$ python3 -q
>>> import numpy as np
>>> np.set_printoptions(precision=3, suppress=True, linewidth=100, sign=" ")
>>> J = np.load("sample8.npy")
>>> J
array([[-2., -2.,  0.,  0.,  0.,  0.,  0.],
       [-2.,  2., -2.,  0.,  0.,  0.,  0.],
       [ 0., -2.,  2., -2.,  0.,  0.,  0.],
       [ 0.,  0., -2., -1., -2.,  0.,  0.],
       [ 0.,  0.,  0., -2., -2., -2.,  0.],
       [ 0.,  0.,  0.,  0., -2.,  1., -2.],
       [ 0.,  0.,  0.,  0.,  0., -2., -2.]])
>>> # symmetric, so the eigenvalues are real
>>> ev, evecs = np.linalg.eigh(J)
>>> x0 = np.array([0, -2, -2, 0, -1, 1, 0])
>>> print(np.linalg.eigvalsh(J[1:, 1:]))
[-4.472 -2.828 -1.     1.     2.828  4.472]
>>> (np.sign(evecs[:, -1].round(6)) == np.sign(evecs[0, -1].round(6))).astype(int)
array([ 1,  0,  1,  0,  1,  0,  1])
>>> x0 @ J @ x0
np.float64(3.0)
>>> rng = np.random.default_rng(8956)
>>> Y = J + rng.integers(-2, 3, (7, 6)) @ rng.integers(-2, 3, (6, 7))
>>> Y
array([[ -4.,   2.,   5.,   3.,   4.,  -1.,  -1.],
       [  9.,  -4.,  -2.,   5.,  -1.,  -2.,  -2.],
       [ -1.,  -3.,   3.,   5.,   1.,  -3.,  -2.],
       [  0.,  -3.,  -5.,   2.,  -8.,   7.,   3.],
       [  6., -12.,   2.,  -5.,   6.,  -6., -11.],
       [  5.,  -3.,   5.,   3.,  -4.,  -1.,  -4.],
       [  3.,   4.,  10.,  -2.,  -2.,   7.,   1.]])
>>> np.round(np.linalg.svd(Y - J, compute_uv=False), 3) + 0
array([ 23.357,  15.515,  13.673,  11.05 ,   6.333,   3.408,   0.   ])
>>> np.linalg.matrix_rank(Y - J, tol=1e-8)
np.int64(6)
>>> np.abs(Y - J).sum(axis=1)
array([ 20.,  27.,  16.,  25.,  46.,  22.,  33.])
>>> x0 = np.array([1, 0, 1, 2, 1, 4, 4])
>>> rhs = Y @ x0
>>> rhs
array([  3.,   0.,  -7.,  31., -64.,  -8.,  39.])
>>> np.round(np.linalg.solve(Y, Y[:, 4]), 3) + 0
array([ 0.,  0.,  0.,  0.,  1.,  0.,  0.])
>>> print(np.round(np.linalg.solve(Y, rhs), 3) + 0)
[ 1.  0.  1.  2.  1.  4.  4.]
>>> np.round(np.linalg.solve(Y, rhs + Y[:, 0]), 3) + 0
array([ 2.,  0.,  1.,  2.,  1.,  4.,  4.])
>>> data = np.array([[0.0, 0.0, 0.0, 1.0, 2.0, 0.0],
...     [0.0, 0.0, 0.0, 0.0, 1.0, 0.0],
...     [0.0, 0.0, 0.0, 3.0, 3.0, 3.0],
...     [1.0, 0.0, 3.0, 0.0, 0.0, 0.0],
...     [2.0, 1.0, 3.0, 0.0, 0.0, 0.0],
...     [0.0, 0.0, 3.0, 0.0, 0.0, 0.0]])
>>> # symmetric
>>> G = data.T @ data
>>> np.linalg.eigvalsh(G)[::-1]
array([ 30.626,  30.626,   2.243,   2.243,   0.131,   0.131])
>>> np.linalg.matrix_rank(G)
np.int64(6)
>>> np.diag(G)
array([  5.,   1.,  27.,  10.,  14.,   9.])
>>> print(np.linalg.svd(data, compute_uv=False) ** 2)
[ 30.626  30.626   2.243   2.243   0.131   0.131]
>>> G
array([[  5.,   2.,   9.,   0.,   0.,   0.],
       [  2.,   1.,   3.,   0.,   0.,   0.],
       [  9.,   3.,  27.,   0.,   0.,   0.],
       [  0.,   0.,   0.,  10.,  11.,   9.],
       [  0.,   0.,   0.,  11.,  14.,   9.],
       [  0.,   0.,   0.,   9.,   9.,   9.]])
>>> print(np.allclose(G, G.T))
True
>>> print((data @ data.T).shape)
(6, 6)
>>> np.trace(G), (data ** 2).sum()
(np.float64(66.0), np.float64(66.0))
>>> ev, evecs = np.linalg.eigh(G)
>>> np.round(evecs.T @ evecs, 3) + 0
array([[ 1.,  0.,  0.,  0.,  0.,  0.],
       [ 0.,  1.,  0.,  0.,  0.,  0.],
       [ 0.,  0.,  1.,  0.,  0.,  0.],
       [ 0.,  0.,  0.,  1.,  0.,  0.],
       [ 0.,  0.,  0.,  0.,  1.,  0.],
       [ 0.,  0.,  0.,  0.,  0.,  1.]])
>>> ev
array([  0.131,   0.131,   2.243,   2.243,  30.626,  30.626])
>>> print(np.round(evecs.T @ G @ evecs, 3) + 0)
[[  0.131   0.      0.      0.      0.      0.   ]
 [  0.      0.131   0.      0.      0.      0.   ]
 [  0.      0.      2.243   0.      0.      0.   ]
 [  0.      0.      0.      2.243   0.      0.   ]
 [  0.      0.      0.      0.     30.626   0.   ]
 [  0.      0.      0.      0.      0.     30.626]]
>>> evecs @ np.diag(ev) @ evecs.T
array([[  5.,   2.,   9.,   0.,   0.,   0.],
       [  2.,   1.,   3.,   0.,   0.,   0.],
       [  9.,   3.,  27.,   0.,   0.,   0.],
       [  0.,   0.,   0.,  10.,  11.,   9.],
       [  0.,   0.,   0.,  11.,  14.,   9.],
       [  0.,   0.,   0.,   9.,   9.,   9.]])
>>> np.all(np.linalg.eigvalsh(data) > 0)
np.False_
>>> x0 = np.array([1, 0, 2, 0, 1, 0])
>>> rhs = data @ x0
>>> rhs
array([ 2.,  1.,  3.,  7.,  8.,  6.])
>>> np.linalg.solve(data, data[:, 2])
array([ 0., -0.,  1.,  0.,  0.,  0.])
>>> np.linalg.solve(data, 5 * rhs)
array([ 5., -0., 10.,  0.,  5.,  0.])
>>> np.linalg.solve(data, rhs)
array([ 1., -0.,  2.,  0.,  1.,  0.])
>>> np.linalg.solve(data, rhs + data[:, 1])
array([ 1.,  1.,  2.,  0.,  1.,  0.])
>>> u, r1 = data[5], data[1]
>>> u @ r1
np.float64(0.0)
>>> pr = (u @ r1) / (u @ u) * u
>>> pr
array([ 0.,  0.,  0.,  0.,  0.,  0.])
>>> print(np.linalg.matrix_rank(np.outer(u, r1)))
1
>>> F = np.load("dump.npy")
>>> F
array([[ 6,  2, -2,  6,  2, -2],
       [ 4,  2,  4,  4,  2,  4],
       [ 6,  6,  4,  6,  6,  4],
       [ 0,  0,  0, 12,  4, -4],
       [ 0,  0,  0,  8,  4,  8],
       [ 0,  0,  0, 12, 12,  8]])
>>> G = F.T @ F
>>> np.linalg.eigvalsh(G)[::-1]
array([ 736.622,  126.356,  107.472,   18.435,   16.682,    2.434])
>>> np.allclose(G, G.T)
True
>>> print((F @ F.T).shape)
(6, 6)
>>> G
array([[  88,   56,   28,   88,   56,   28],
       [  56,   44,   28,   56,   44,   28],
       [  28,   28,   36,   28,   28,   36],
       [  88,   56,   28,  440,  280,  140],
       [  56,   44,   28,  280,  220,  140],
       [  28,   28,   36,  140,  140,  180]])
>>> idx = rng.permutation(6)
>>> Y = G[:, idx] * rng.choice([-1, 1], 6)
>>> Y
array([[  56,   56,  -28,  -28,   88,   88],
       [  44,   44,  -28,  -28,   56,   56],
       [  28,   28,  -36,  -36,   28,   28],
       [ 280,   56,  -28, -140,  440,   88],
       [ 220,   44,  -28, -140,  280,   56],
       [ 140,   28,  -36, -180,  140,   28]])
>>> left, _, vt = np.linalg.svd(G.T @ Y)
>>> np.round(np.linalg.lstsq(G, Y)[0], 3) + 0
array([[ 0.,  0.,  0.,  0.,  0.,  1.],
       [ 0.,  1.,  0.,  0.,  0.,  0.],
       [ 0.,  0., -1.,  0.,  0.,  0.],
       [ 0.,  0.,  0.,  0.,  1.,  0.],
       [ 1.,  0.,  0.,  0.,  0.,  0.],
       [ 0.,  0.,  0., -1.,  0.,  0.]])
>>> idx
array([ 4,  1,  2,  5,  3,  0])
>>> np.round(left @ vt, 3) + 0
array([[ 0.,  0.,  0.,  0.,  0.,  1.],
       [ 0.,  1.,  0.,  0.,  0.,  0.],
       [ 0.,  0., -1.,  0.,  0.,  0.],
       [ 0.,  0.,  0.,  0.,  1.,  0.],
       [ 1.,  0.,  0.,  0.,  0.,  0.],
       [ 0.,  0.,  0., -1.,  0.,  0.]])
>>> q, r_ = np.linalg.qr(Y)
>>> np.round(q.T @ q, 3) + 0
array([[ 1.,  0.,  0.,  0.,  0.,  0.],
       [ 0.,  1.,  0.,  0.,  0.,  0.],
       [ 0.,  0.,  1.,  0.,  0.,  0.],
       [ 0.,  0.,  0.,  1.,  0.,  0.],
       [ 0.,  0.,  0.,  0.,  1.,  0.],
       [ 0.,  0.,  0.,  0.,  0.,  1.]])
>>> np.trace(q @ q.T)
np.float64(6.0)
>>> np.allclose(r_.T @ r_, Y.T @ Y)
True
>>> round(float(abs(r_[0, 0])), 3), round(np.linalg.norm(Y[:, 0]), 3)
(390.2, np.float64(390.2))
>>> u = np.array([1, 2, 1])
>>> print(np.convolve(F[1], u))
[  4  10  12  14  14  12  10   4]
>>> np.cross(F[1, :3], F[3, :3])
array([ 0,  0,  0])
>>> np.polyval(u, F[1])
array([ 25,   9,  25,  25,   9,  25])
>>> basis = np.array([[0, 0, 0, 1], [2, 2, 0, 1]])
>>> mat = np.repeat(basis, 27 // 2, axis=0)
>>> mat = mat + 0.3 * rng.normal(size=mat.shape)
>>> mat
array([[-0.328, -0.491,  0.083,  1.116],
       [-0.109,  0.092, -0.216,  0.57 ],
       [ 0.031,  0.205,  0.187,  1.47 ],
       [ 0.107,  0.089, -0.524,  1.267],
       [-0.121, -0.218, -0.146,  1.24 ],
       [-0.211, -0.106, -0.232,  1.207],
       [-0.488,  0.677,  0.378,  0.917],
       [-0.069, -0.261,  0.033,  0.805],
       [ 0.406, -0.123,  0.07 ,  1.105],
       [ 0.313,  0.548, -0.172,  1.217],
       [ 0.262, -0.104, -0.107,  0.919],
       [ 0.209,  0.128, -0.404,  1.584],
       [-0.285,  0.059, -0.132,  0.502],
       [ 2.251,  2.016,  0.124,  1.308],
       [ 2.384,  1.878, -1.057,  1.23 ],
       [ 2.115,  1.654, -0.191,  0.749],
       [ 2.142,  2.359,  0.063,  0.377],
       [ 2.02 ,  1.874, -0.362,  0.861],
       [ 1.622,  2.388,  0.107,  0.687],
       [ 2.354,  2.448, -0.08 ,  0.611],
       [ 2.483,  2.314, -0.191,  1.244],
       [ 2.097,  1.921,  0.289,  1.23 ],
       [ 1.816,  1.893, -0.049,  0.994],
       [ 1.914,  1.434,  0.449,  1.409],
       [ 1.657,  1.946, -0.052,  0.537],
       [ 1.938,  2.715,  0.24 ,  0.739]])
>>> Xs = (mat - mat.mean(axis=0)) / mat.std(axis=0)
>>> np.argwhere(np.abs(Xs) > 2)
array([[ 14,   2]])
>>> b = np.linalg.lstsq(np.delete(Xs, 3, axis=1), Xs[:, 3])[0]
>>> print(np.abs(b).argmax())
1
>>> print(b)
[ 1.005 -1.229  0.051]
>>> x0 = np.array([1, 1, -2, 2, -1, -2])
>>> rhs = F @ x0
>>> rhs
array([26, -4,  2, 28, -4, -4])
>>> np.linalg.solve(F, rhs)
array([ 1.,  1., -2.,  2., -1., -2.])
>>> np.round(np.linalg.solve(F, F[:, 0]), 3) + 0
array([ 1.,  0.,  0.,  0.,  0.,  0.])
>>> Xs = mat - mat.mean(axis=0)
>>> evecs = np.linalg.svd(Xs)[2][:1]
>>> Y = Xs - Xs @ evecs.T @ evecs
>>> np.cov(Xs @ evecs.T, rowvar=False)
array( 2.296)
>>> round(float(np.linalg.norm(Y) / np.linalg.norm(Xs)), 3)
0.331
>>> print(np.round(np.diag(evecs.T @ evecs), 3) + 0)
[ 0.502  0.495  0.     0.002]
>>> arr = np.load("arr.npy")
>>> arr
array([[-0.21 ,  0.45 ,  0.47 ,  0.117,  0.065,  0.15 ],
       [-0.736, -0.274, -0.181, -0.034,  0.371,  0.07 ],
       [-0.263, -0.187, -0.052,  0.385,  0.112,  0.479],
       [-0.473,  0.073, -0.127, -0.167, -0.295, -0.647],
       [-0.158, -0.507,  0.59 , -0.097, -0.566,  0.123],
       [ 0.158, -0.386, -0.276,  0.333, -0.168,  0.012],
       [ 0.   , -0.032,  0.34 , -0.489,  0.391,  0.112],
       [-0.263,  0.515, -0.186,  0.041, -0.472,  0.381],
       [ 0.053, -0.097, -0.39 , -0.669, -0.186,  0.389]])
>>> # keeps lengths
>>> np.linalg.svd(arr, compute_uv=False)
array([ 1.,  1.,  1.,  1.,  1.,  1.])
>>> M = np.load("x.npy")
>>> print(M)
[[ 5.  4.  4.  0.  0.]
 [ 4.  5.  4.  0.  0.]
 [ 4.  4.  5.  0.  0.]
 [ 0.  0.  0.  5.  4.]
 [ 0.  0.  0.  4.  5.]]
>>> # symmetric
>>> left, s, vt = np.linalg.svd(J, full_matrices=False)
>>> s
array([ 4.704,  4.478,  3.045,  2.864,  2.729,  1.496,  0.811])
>>> left.shape, s.shape, vt.shape
((7, 7), (7,), (7, 7))
>>> np.cumsum(s ** 2) / np.sum(s ** 2)
array([ 0.316,  0.603,  0.735,  0.852,  0.959,  0.991,  1.   ])
>>> print(s / s[0])
[ 1.     0.952  0.647  0.609  0.58   0.318  0.172]
>>> basis = 3 * np.array([[-0.7, 1.1, 0.7, 0.9, 1.1, -0.5, -1.1, 1.4],
...     [0.0, 1.8, -0.4, 0.5, -0.3, 0.4, -0.4, 0.0]])
>>> idx = rng.integers(0, 2, 23)
>>> E = basis[idx] + rng.normal(size=(23, 8))
>>> E
array([[ 0.334,  6.913, -2.812,  1.936, -1.085,  0.031, -0.689, -1.415],
       [-1.703,  2.092,  3.195,  2.946,  2.179, -0.411, -3.102,  3.783],
       [ 0.273,  3.283, -2.565,  1.025, -0.685,  1.875, -2.156, -0.525],
       [-0.489,  4.789, -1.978,  1.553,  1.11 ,  1.968, -2.435,  2.412],
       [-2.892,  2.977,  3.022,  1.654,  5.06 , -0.981, -2.955,  2.868],
       [-0.876,  4.53 , -0.025,  0.936, -0.992,  1.064, -3.684,  0.268],
       [-1.307,  4.418,  0.615, -0.183, -2.062,  1.999, -1.742, -0.853],
       [-1.193,  4.303,  1.137,  2.246,  2.101, -1.034, -2.745,  4.977],
       [ 0.588,  5.461, -1.157, -0.185, -1.35 , -0.591, -0.795,  1.414],
       [-1.01 ,  2.754,  3.048,  3.927,  2.761, -0.557, -3.516,  4.566],
       [ 0.435,  5.092, -1.606,  1.386,  0.133,  2.005, -1.399,  0.679],
       [-2.464,  3.507,  2.336,  1.591,  2.416, -3.341, -3.925,  3.512],
       [-2.599,  3.012,  1.252,  2.511,  4.684, -2.17 , -1.614,  4.688],
       [-3.389,  4.274,  3.47 ,  2.072,  2.506, -2.324, -2.863,  2.861],
       [-0.195,  4.943, -1.476,  1.269, -0.344, -0.067, -0.918, -0.013],
       [-2.435,  3.827,  3.693,  4.004,  2.741, -0.673, -2.858,  4.639],
       [ 0.049,  6.151, -1.201, -0.077, -0.881,  2.468, -1.184, -0.787],
       [-2.506,  5.271,  2.812,  2.646,  2.829, -2.672, -3.78 ,  2.651],
       [-1.605,  4.42 ,  1.173,  4.318,  3.203, -2.553, -1.621,  4.435],
       [-1.851,  2.852,  1.075,  2.447,  4.129, -2.832, -4.416,  3.283],
       [-2.368,  4.316,  3.757,  2.944,  3.347, -0.831, -1.017,  5.633],
       [-1.3  ,  5.255,  2.967,  2.011,  2.97 , -3.379, -1.508,  5.843],
       [-3.815,  3.483,  0.726,  1.915,  3.882, -1.651, -4.648,  4.356]])
>>> x0 = np.array([0, 0, 1, 0, 1, -2, 2, 1])
>>> rhs = E @ x0
>>> np.round(np.linalg.lstsq(E, rhs)[0], 3) + 0
array([ 0.,  0.,  1.,  0.,  1., -2.,  2.,  1.])
>>> np.round(np.linalg.pinv(E) @ E, 3) + 0
array([[ 1.,  0.,  0.,  0.,  0.,  0.,  0.,  0.],
       [ 0.,  1.,  0.,  0.,  0.,  0.,  0.,  0.],
       [ 0.,  0.,  1.,  0.,  0.,  0.,  0.,  0.],
       [ 0.,  0.,  0.,  1.,  0.,  0.,  0.,  0.],
       [ 0.,  0.,  0.,  0.,  1.,  0.,  0.,  0.],
       [ 0.,  0.,  0.,  0.,  0.,  1.,  0.,  0.],
       [ 0.,  0.,  0.,  0.,  0.,  0.,  1.,  0.],
       [ 0.,  0.,  0.,  0.,  0.,  0.,  0.,  1.]])
>>> rhs = rhs + 0.02 * rng.normal(size=23)
>>> rhs
array([ -6.762,   3.748, -11.796,  -7.262,   6.994, -10.264,  -9.75 ,   4.827,  -1.528,   4.463,
        -7.622,   7.066,  11.726,   7.743,  -3.535,   6.715, -10.14 ,   6.079,  10.642,   5.32 ,
        12.362,  15.52 ,   2.957])
>>> b, *_ = np.linalg.lstsq(E, rhs)
>>> b
array([ 0.002,  0.001,  1.002, -0.003,  1.002, -1.993,  1.999,  1.   ])
>>> [round(float(np.linalg.norm(np.linalg.solve(E.T @ E + lam * np.eye(8), E.T @ rhs))), 2) for lam in (0, 1, 10, 100)]
[3.31, 3.25, 2.81, 1.63]
